$ python -q
>>> import numpy as np
>>> from numpy import linalg as LA
>>> np.set_printoptions(precision=2, suppress=True, linewidth=160)
>>> def rnd(a):
...     return np.round(a, 2) + 0
... 
>>> A = np.array([[4, 5, 6, 7], [8, 9, 10, 11], [12, 13, 14, 15], [16, 17, 18, 19]])
>>> # rank 2
>>> print(rnd(LA.det(A)))
0.0
>>> print(np.allclose(A @ A.T, A.T @ A))
False
>>> print(A @ A)
[[240 262 284 306]
 [400 438 476 514]
 [560 614 668 722]
 [720 790 860 930]]
>>> print(rnd(np.sort(np.abs(LA.eigvals(A)))))
[ 0.    0.    1.68 47.68]
>>> print((A + A.T) / 2)
[[ 4.   6.5  9.  11.5]
 [ 6.5  9.  11.5 14. ]
 [ 9.  11.5 14.  16.5]
 [11.5 14.  16.5 19. ]]
>>> assert A == A.T
Traceback (most recent call last):
  File "<python-input-11>", line 1, in <module>
    assert A == A.T
           ^^^^^^^^
ValueError: The truth value of an array with more than one element is ambiguous. Use a.any() or a.all()
>>> print(rnd(np.abs(LA.eigvals(A)).max()))
47.68
>>> mat = np.load("out15.npy")
>>> print(mat)
[[ 0  1  0  4]
 [-1  0  5  3]
 [ 0 -5  0  0]
 [-4 -3  0  0]]
>>> r0 = np.array([4, -1, 2, 2])
>>> Y = mat + np.outer(r0, np.eye(4)[0])
>>> print(LA.matrix_rank(LA.inv(Y) - LA.inv(mat), tol=1e-8))
1
>>> print(Y)
[[ 4.  1.  0.  4.]
 [-2.  0.  5.  3.]
 [ 2. -5.  0.  0.]
 [-2. -3.  0.  0.]]
>>> x = np.array([-9, 9, 7, 0])
>>> print(mat @ x)
[  9  44 -45   9]
>>> print(np.einsum("ij,j->i", mat, x))
[  9  44 -45   9]
>>> print(mat @ (2 * x))
[ 18  88 -90  18]
>>> print((mat @ x).argmax())
1
>>> th = np.radians(36)
>>> R = np.eye(4)
>>> R[0, 0] = R[3, 3] = np.cos(th)
>>> R[0, 3], R[3, 0] = -np.sin(th), np.sin(th)
>>> print(rnd(R))
[[ 0.81  0.    0.   -0.59]
 [ 0.    1.    0.    0.  ]
 [ 0.    0.    1.    0.  ]
 [ 0.59  0.    0.    0.81]]
>>> Y = mat @ R.T
>>> print(np.allclose(mat @ mat.T, Y @ Y.T))
True
>>> print(rnd(LA.det(R)), rnd(np.trace(R)))
1.0 3.62
>>> print(rnd(LA.svd(mat, compute_uv=False)), rnd(LA.svd(Y, compute_uv=False)))
[6.43 6.43 3.11 3.11] [6.43 6.43 3.11 3.11]
>>> print(rnd(Y))
[[-2.35  1.    0.    3.24]
 [-2.57  0.    5.    1.84]
 [ 0.   -5.    0.    0.  ]
 [-3.24 -3.    0.   -2.35]]
>>> x = np.array([1, 3, 0, 2])
>>> print(rnd(LA.svd(mat, compute_uv=False)))
[6.43 6.43 3.11 3.11]
>>> Q = LA.solve(np.eye(4) - mat, np.eye(4) + mat)
>>> print(rnd(LA.det(Q)))
1.0
>>> Q, V = LA.qr(mat[:, :2])[0], LA.qr(mat[:, 2:])[0]
>>> sv = LA.svd(Q.T @ V, compute_uv=False)
>>> print((sv > 0.9).sum())
0
>>> print(rnd(sv))
[0.3  0.16]
>>> m1 = np.array([[8.3, -5.0, 0.0], [0.0, 0.3, 5.0], [8.0, -5.0, 0.3]])
>>> print(m1)
[[ 8.3 -5.   0. ]
 [ 0.   0.3  5. ]
 [ 8.  -5.   0.3]]
>>> Y = LA.inv(m1)
>>> print(rnd(LA.slogdet(m1)[0]))
1.0
>>> print((np.abs(Y) > 1e-9).astype(int))
[[1 1 1]
 [1 1 1]
 [1 1 1]]
>>> print(rnd(LA.det(m1) * LA.det(Y)))
1.0
>>> rng = np.random.default_rng(73546)
>>> Y = m1 + rng.integers(-2, 3, (3, 2)) @ rng.integers(-2, 3, (2, 3))
>>> print(rnd(Y))
[[ 4.3 -7.  -5. ]
 [ 2.   2.3  7. ]
 [ 8.  -7.   1.3]]
>>> print(LA.matrix_rank(Y - m1, tol=1e-8))
2
>>> print(rnd(LA.svd(Y - m1, compute_uv=False)))
[7.48 2.45 0.  ]
>>> idx = rng.permutation(3)
>>> Y = m1[:, idx] * rng.choice([-1, 1], 3)
>>> print(Y)
[[ 5.  -0.  -8.3]
 [-0.3 -5.  -0. ]
 [ 5.  -0.3 -8. ]]
>>> U, _, vt = LA.svd(m1.T @ Y)
>>> print(rnd(U @ vt))
[[ 0.  0. -1.]
 [-1.  0.  0.]
 [ 0. -1.  0.]]
>>> print(rnd(LA.lstsq(m1, Y)[0]))
[[ 0.  0. -1.]
 [-1.  0.  0.]
 [ 0. -1.  0.]]
>>> idx = rng.permutation(3)
>>> print(idx)
[1 0 2]
>>> Y = m1[idx][:, idx]
>>> print(rnd(np.sort(np.abs(LA.eigvals(Y)))))
[0.3  5.24 5.24]
>>> print(Y)
[[ 0.3  0.   5. ]
 [-5.   8.3  0. ]
 [-5.   8.   0.3]]
>>> print(rnd(np.trace(Y)))
8.9
>>> r0 = np.array([2, 4, 1, 0])
>>> data = np.array([np.roll(r0, i) for i in range(4)])
>>> print(data)
[[2 4 1 0]
 [0 2 4 1]
 [1 0 2 4]
 [4 1 0 2]]
>>> idx = rng.permutation(4)
>>> Y = data[:, idx] * rng.choice([-1, 1], 4)
>>> print(Y)
[[ 4 -2  0 -1]
 [ 2  0 -1 -4]
 [ 0 -1 -4 -2]
 [ 1 -4 -2  0]]
>>> U, _, vt = LA.svd(data.T @ Y)
>>> print(idx)
[1 0 3 2]
>>> print(rnd(U @ vt))
[[ 0. -1.  0.  0.]
 [ 1.  0.  0.  0.]
 [ 0.  0.  0. -1.]
 [ 0.  0. -1.  0.]]
>>> print(rnd(LA.lstsq(data, Y)[0]))
[[ 0. -1.  0.  0.]
 [ 1.  0.  0.  0.]
 [ 0.  0.  0. -1.]
 [ 0.  0. -1.  0.]]
>>> th = np.radians(85)
>>> R = np.eye(4)
>>> R[3, 3] = R[1, 1] = np.cos(th)
>>> R[3, 1], R[1, 3] = -np.sin(th), np.sin(th)
>>> print(rnd(R))
[[ 1.    0.    0.    0.  ]
 [ 0.    0.09  0.    1.  ]
 [ 0.    0.    1.    0.  ]
 [ 0.   -1.    0.    0.09]]
>>> Y = data @ R.T
>>> print(rnd(LA.det(R)), rnd(np.trace(R)))
1.0 2.17
>>> M = np.loadtxt("case8.csv", delimiter=",")
>>> print(rnd(M))
[[ 1.    0.    0.    0.  ]
 [ 0.    1.    0.    0.  ]
 [ 0.    0.    0.31 -0.95]
 [ 0.    0.    0.95  0.31]]
>>> # orthonormal columns
>>> M.inv()
Traceback (most recent call last):
  File "<python-input-85>", line 1, in <module>
    M.inv()
    ^^^^^
AttributeError: 'numpy.ndarray' object has no attribute 'inv'
>>> LA.determinant(M)
Traceback (most recent call last):
  File "<python-input-86>", line 1, in <module>
    LA.determinant(M)
    ^^^^^^^^^^^^^^
AttributeError: module 'numpy.linalg' has no attribute 'determinant'
>>> print(rnd(np.sort(np.abs(LA.eigvals(M)))))
[1. 1. 1. 1.]
>>> print(rnd(LA.det(M)))
1.0
>>> print(rnd(np.trace(M)))
2.62
>>> print(rnd(np.abs(LA.eigvals(M)).max()))
1.0
>>> def softmax(z):
...     e = np.exp(z - z.max(axis=-1, keepdims=True))
...     return e / e.sum(axis=-1, keepdims=True)
... 
>>> print(rnd(softmax(M[2])))
[0.27 0.27 0.36 0.1 ]
>>> print(rnd(softmax(M[2] + -2)))
[0.27 0.27 0.36 0.1 ]
>>> S = M @ M.T / np.sqrt(4)
>>> print(rnd(softmax(S + np.triu(np.full(S.shape, -np.inf), 1))))
[[1.   0.   0.   0.  ]
 [0.38 0.62 0.   0.  ]
 [0.27 0.27 0.45 0.  ]
 [0.22 0.22 0.22 0.35]]
